$ python3 -q
>>> import numpy as np
>>> np.set_printoptions(precision=2, suppress=True, linewidth=160)
>>> F = np.diag(5 * np.array([6, 7, 7, -8])) + np.array([[3, 1, 3, 2], [1, 0, 0, 2], [1, 3, 1, 2], [2, 2, 3, 3]])
>>> print(F)
[[ 33   1   3   2]
 [  1  35   0   2]
 [  1   3  36   2]
 [  2   2   3 -37]]
>>> rng = np.random.default_rng(26585)
>>> labels = rng.permutation(4)
>>> M2 = F[:, labels] * rng.choice([-1, 1], 4)
>>> print(M2)
[[ -1  -2  33   3]
 [-35  -2   1   0]
 [ -3  -2   1  36]
 [ -2  37   2   3]]
>>> U, _, Vt = np.linalg.svd(F.T @ M2)
>>> print(np.round(U @ Vt, 2) + 0)
[[ 0.  0.  1.  0.]
 [-1.  0.  0.  0.]
 [ 0.  0.  0.  1.]
 [ 0. -1.  0.  0.]]
>>> print(labels)
[1 3 0 2]
>>> M2 = np.array([[-3, 0], [-5, -3]])
>>> C = np.kron(M2, F)
>>> print(np.linalg.matrix_rank(C))
8
>>> print(C)
[[ -99   -3   -9   -6    0    0    0    0]
 [  -3 -105    0   -6    0    0    0    0]
 [  -3   -9 -108   -6    0    0    0    0]
 [  -6   -6   -9  111    0    0    0    0]
 [-165   -5  -15  -10  -99   -3   -9   -6]
 [  -5 -175    0  -10   -3 -105    0   -6]
 [  -5  -15 -180  -10   -3   -9 -108   -6]
 [ -10  -10  -15  185   -6   -6   -9  111]]
>>> w1 = np.array([[-2, 0, -2, -2], [1, -2, -1, 0], [-3, 3, -1, 1], [-3, -1, 2, 3]])
>>> c = np.array([-2, -1, 2, -1])
>>> H = np.maximum(F @ w1 + c, 0)
>>> print((H > 0).astype(int))
[[0 1 0 0]
 [1 0 0 1]
 [0 1 0 1]
 [1 1 0 0]]
>>> print(H)
[[ 0  4  0  0]
 [25  0  0  3]
 [ 0 99  0 39]
 [98 41  0  0]]
>>> print((H > 0).mean(axis=0))
[0.5  0.75 0.   0.5 ]
>>> C = np.array([[-3, -3, -1], [1, 2, -3], [3, 3, -2], [0, 3, 3]])
>>> print(H @ C)
[[   4    8  -12]
 [ -75  -66  -16]
 [  99  315 -180]
 [-253 -212 -221]]
>>> print(w1 @ C)
[[  0  -6   0]
 [ -8 -10   7]
 [  9  15  -1]
 [ 14  22  11]]
>>> X = np.array([[1, 2, -2, 2, 2, 1],
...     [1, 1, 2, -2, 2, 2],
...     [2, 1, 1, 2, -2, 2],
...     [2, 2, 1, 1, 2, -2],
...     [-2, 2, 2, 1, 1, 2],
...     [2, -2, 2, 2, 1, 1]])
>>> M2 = X[0, 0] * X[1:] - np.outer(X[1:, 0], X[0])
>>> print(M2)
[[ 0 -1  4 -4  0  1]
 [ 0 -3  5 -2 -6  0]
 [ 0 -2  5 -3 -2 -4]
 [ 0  6 -2  5  5  4]
 [ 0 -6  6 -2 -3 -1]]
>>> print(X[:, 0] / X[0, 0])
[ 1.  1.  2.  2. -2.  2.]
>>> print(np.linalg.matrix_rank(M2), np.linalg.matrix_rank(X))
5 6
>>> M2 = np.array([[-2, 2],
...     [-2, -1],
...     [-2, -1],
...     [1, 3],
...     [0, -3],
...     [0, 0],
...     [1, 3],
...     [1, -3]])
>>> C = np.array([[2, 9, 7], [9, 3, 7]])
>>> mat = M2 @ C
>>> print(mat)
[[ 14 -12   0]
 [-13 -21 -21]
 [-13 -21 -21]
 [ 29  18  28]
 [-27  -9 -21]
 [  0   0   0]
 [ 29  18  28]
 [-25   0 -14]]
>>> # rank 2
>>> def softmax(z):
...     e = np.exp(z - z.max(axis=-1, keepdims=True))
...     return e / e.sum(axis=-1, keepdims=True)
... 
>>> print(np.round(softmax(10 * mat[6]), 2) + 0)
[1. 0. 0.]
>>> print(np.round(softmax(mat[6] + -2), 2) + 0)
[0.73 0.   0.27]
>>> att = mat @ mat.T / np.sqrt(3)
>>> print(softmax(att).round(6).argmax(axis=1))
[0 1 1 3 4 0 3 4]
>>> print(np.round(softmax(att + np.triu(np.full(att.shape, -np.inf), 1)), 2) + 0)
[[1.   0.   0.   0.   0.   0.   0.   0.  ]
 [0.   1.   0.   0.   0.   0.   0.   0.  ]
 [0.   0.5  0.5  0.   0.   0.   0.   0.  ]
 [0.   0.   0.   1.   0.   0.   0.   0.  ]
 [0.   0.   0.   0.   1.   0.   0.   0.  ]
 [0.17 0.17 0.17 0.17 0.17 0.17 0.   0.  ]
 [0.   0.   0.   0.5  0.   0.   0.5  0.  ]
 [0.   0.   0.   0.   1.   0.   0.   0.  ]]
>>> U, sig, Vt = np.linalg.svd(mat)
>>> V = Vt[:(sig > 1e-8).sum()]
>>> vec = mat[5] + -3 * mat[7] + rng.integers(2) * np.eye(3)[2]
>>> print(vec)
[75.  0. 42.]
>>> print(V.T @ V)
[[ 0.82 -0.21  0.32]
 [-0.21  0.75  0.38]
 [ 0.32  0.38  0.43]]
>>> print(np.linalg.matrix_rank(np.vstack([mat, vec])))
2
>>> print(np.allclose(V.T @ V @ vec, vec))
True
>>> ang = np.radians(36)
>>> Rm = np.eye(3)
>>> Rm[1, 1] = Rm[2, 2] = np.cos(ang)
>>> Rm[1, 2], Rm[2, 1] = -np.sin(ang), np.sin(ang)
>>> print(Rm)
[[ 1.    0.    0.  ]
 [ 0.    0.81 -0.59]
 [ 0.    0.59  0.81]]
>>> M2 = mat @ Rm.T
>>> print(np.round(np.linalg.svd(mat, compute_uv=False), 2) + 0, np.round(np.linalg.svd(M2, compute_uv=False), 2) + 0)
[87.26 28.26  0.  ] [87.26 28.26  0.  ]
>>> print(np.allclose(np.linalg.norm(mat, axis=1), np.linalg.norm(M2, axis=1)))
True
>>> print(np.round(np.linalg.det(Rm), 2), round(float(np.trace(Rm)), 2))
1.0 2.62
>>> print(np.abs(M2 - mat).max(axis=0))
[ 0.   19.9   8.33]
>>> print(np.allclose(mat @ mat.T, M2 @ M2.T))
True
>>> feats = np.load("run1.npy")
>>> print(feats)
[[-4 -3 -5  4  0]
 [-4 -3 -5  4  0]
 [ 1  0 -3 -5 -1]]
>>> U, sig, Vt = np.linalg.svd(feats)
>>> V = Vt[:(sig > 1e-8).sum()]
>>> vec = feats[0] + 2 * feats[2] + rng.integers(2) * np.eye(5)[1]
>>> print(vec)
[ -2.  -3. -11.  -6.  -2.]
>>> print(np.linalg.matrix_rank(np.vstack([feats, vec])))
2
>>> print(V.T @ V)
[[ 0.25  0.18  0.25 -0.3  -0.01]
 [ 0.18  0.14  0.27 -0.13  0.01]
 [ 0.25  0.27  0.77  0.17  0.11]
 [-0.3  -0.13  0.17  0.81  0.13]
 [-0.01  0.01  0.11  0.13  0.03]]
>>> w1 = np.array([[6, 2], [2, 1], [0, 2], [0, 1], [1, 8]])
>>> c = np.array([-5, 1])
>>> H = np.maximum(feats @ w1 + c, 0)
>>> print(H)
[[0 0]
 [0 0]
 [0 0]]
>>> C = np.array([[1, -1], [2, -1]])
>>> print(H @ C)
[[0 0]
 [0 0]
 [0 0]]
>>> print((H @ C).round(6).argmax(axis=1))
[0 0 0]
